$ python -q
>>> import numpy as np
>>> np.set_printoptions(precision=3, suppress=True, linewidth=200)
>>> def rnd(a):
...     return np.round(a, 3) + 0
... 
>>> rng = np.random.default_rng(4312)
>>> feats = np.triu(rng.random((3, 3)) < 0.8, 1).astype(int)
>>> feats = feats + feats.T
>>> feats
array([[0, 1, 1],
       [1, 0, 1],
       [1, 1, 0]])
>>> # symmetric
>>> feats @ np.ones(3)
array([2., 2., 2.])
>>> feats @ (-1.0) ** np.arange(3)
array([0., 2., 0.])
>>> np.sort(np.abs(np.fft.fft(feats[0]))), rnd(np.sort(np.linalg.svd(feats, compute_uv=False)))
(array([1., 1., 2.]), array([1., 1., 2.]))
>>> (feats @ feats)[0]
array([2, 1, 1])
>>> np.allclose(feats @ feats.T, feats.T @ feats)
True
>>> w, V = np.linalg.eigh(feats)
>>> vec = np.array([-2, -2, 5])
>>> rnd(V * np.abs(w) @ V.T)
array([[1.333, 0.333, 0.333],
       [0.333, 1.333, 0.333],
       [0.333, 0.333, 1.333]])
>>> O, r_ = np.linalg.qr(feats)
>>> rnd(np.trace(O @ O.T))
np.float64(3.0)
>>> np.allclose(r_.T @ r_, feats.T @ feats)
True
>>> rnd(O.T @ O)
array([[1., 0., 0.],
       [0., 1., 0.],
       [0., 0., 1.]])
>>> O.shape, r_.shape
((3, 3), (3, 3))
>>> rnd(np.abs(np.diag(r_)))
array([1.414, 1.225, 1.155])
>>> u = np.array([-3, 3, -2])
>>> np.array([np.convolve(row, u, "same") for row in feats])
array([[-3,  0,  1],
       [ 3, -5,  3],
       [ 0,  1, -2]])
>>> np.correlate(feats[0], feats[1], "full")
array([0, 1, 1, 1, 1])
>>> w1 = np.array([[3, 0, 0, 1, 3, 0], [1, 0, 3, 0, 1, 2], [1, 1, 2, 3, 2, 1]])
>>> coef = np.array([5, 2, 4, 4, 2, 1])
>>> act = np.maximum(feats @ w1 + coef, 0)
>>> np.linalg.matrix_rank(act)
np.int64(3)
>>> (act > 0).mean(axis=0)
array([1., 1., 1., 1., 1., 1.])
>>> act
array([[7, 3, 9, 7, 5, 4],
       [9, 3, 6, 8, 7, 2],
       [9, 2, 7, 5, 6, 3]])
>>> Z = np.array([[1, 4], [0, 4], [5, 2], [2, 1], [5, 3], [2, 5]])
>>> w1 @ Z
array([[20, 22],
       [25, 23],
       [29, 26]])
>>> act @ Z
array([[ 99, 100],
       [ 94,  99],
       [ 90,  96]])
>>> K = np.array([[1, -2, 4], [1, -1, 1], [1, 0, 0], [1, 1, 1]])
>>> gram = K.T @ K
>>> rnd(np.linalg.eigvalsh(gram)[::-1])
array([23.967,  2.87 ,  1.163])
>>> np.linalg.matrix_rank(gram)
np.int64(3)
>>> np.diff(K, axis=0)
array([[ 0,  1, -3],
       [ 0,  1, -1],
       [ 0,  1,  1]])
>>> rnd(np.linalg.svd(K, compute_uv=False))
array([4.896, 1.694, 1.078])
>>> np.linalg.matrix_rank(K)
np.int64(3)
>>> K[:, 3]
Traceback (most recent call last):
  File "<python-input-41>", line 1, in <module>
    K[:, 3]
    ~^^^^^^
IndexError: index 3 is out of bounds for axis 1 with size 3
>>> K.mean(axis=0)
array([ 1. , -0.5,  1.5])
>>> np.unravel_index(np.abs(K).argmax(), K.shape)
(np.int64(0), np.int64(2))
>>> np.count_nonzero(K)
np.int64(10)
>>> K.sum(axis=1)
array([3, 1, 1, 3])
>>> w1 = np.array([[3, 1], [4, -4], [-2, 4]])
>>> coef = np.array([-9, -7])
>>> act = np.maximum(K @ w1 + coef, 0)
>>> np.linalg.matrix_rank(act)
np.int64(1)
>>> (act > 0).astype(int)
array([[0, 1],
       [0, 1],
       [0, 0],
       [0, 0]])
>>> Z = np.array([[9, 6, 3], [7, 7, 1]])
>>> w1 @ Z
array([[34, 25, 10],
       [ 8, -4,  8],
       [10, 16, -2]])
>>> m1 = np.array([[0, 2, 0], [0, 0, 0], [2, 0, 0]])
>>> # null space of dimension 1
>>> r = np.linalg.matrix_rank(m1)
>>> r
np.int64(2)
>>> null = np.linalg.svd(m1)[2][r:].T
>>> [int(np.linalg.matrix_rank(np.delete(m1, i, axis=0))) for i in range(3)]
[1, 2, 1]
>>> [int(np.linalg.matrix_rank(m1[:, :j + 1])) for j in range(3)]
[1, 2, 2]
>>> np.linalg.matrix_rank(m1.T @ m1), np.linalg.matrix_rank(m1 @ m1.T)
(np.int64(2), np.int64(2))
>>> null @ null.T
array([[0., 0., 0.],
       [0., 0., 0.],
       [0., 0., 1.]])
>>> null[:, 0] / null[np.abs(null[:, 0]).round(6).argmax(), 0]
array([0., 0., 1.])
>>> null.shape
(3, 1)
>>> [int(np.linalg.matrix_rank(m1[:i])) for i in range(1, len(m1) + 1)]
[1, 1, 2]
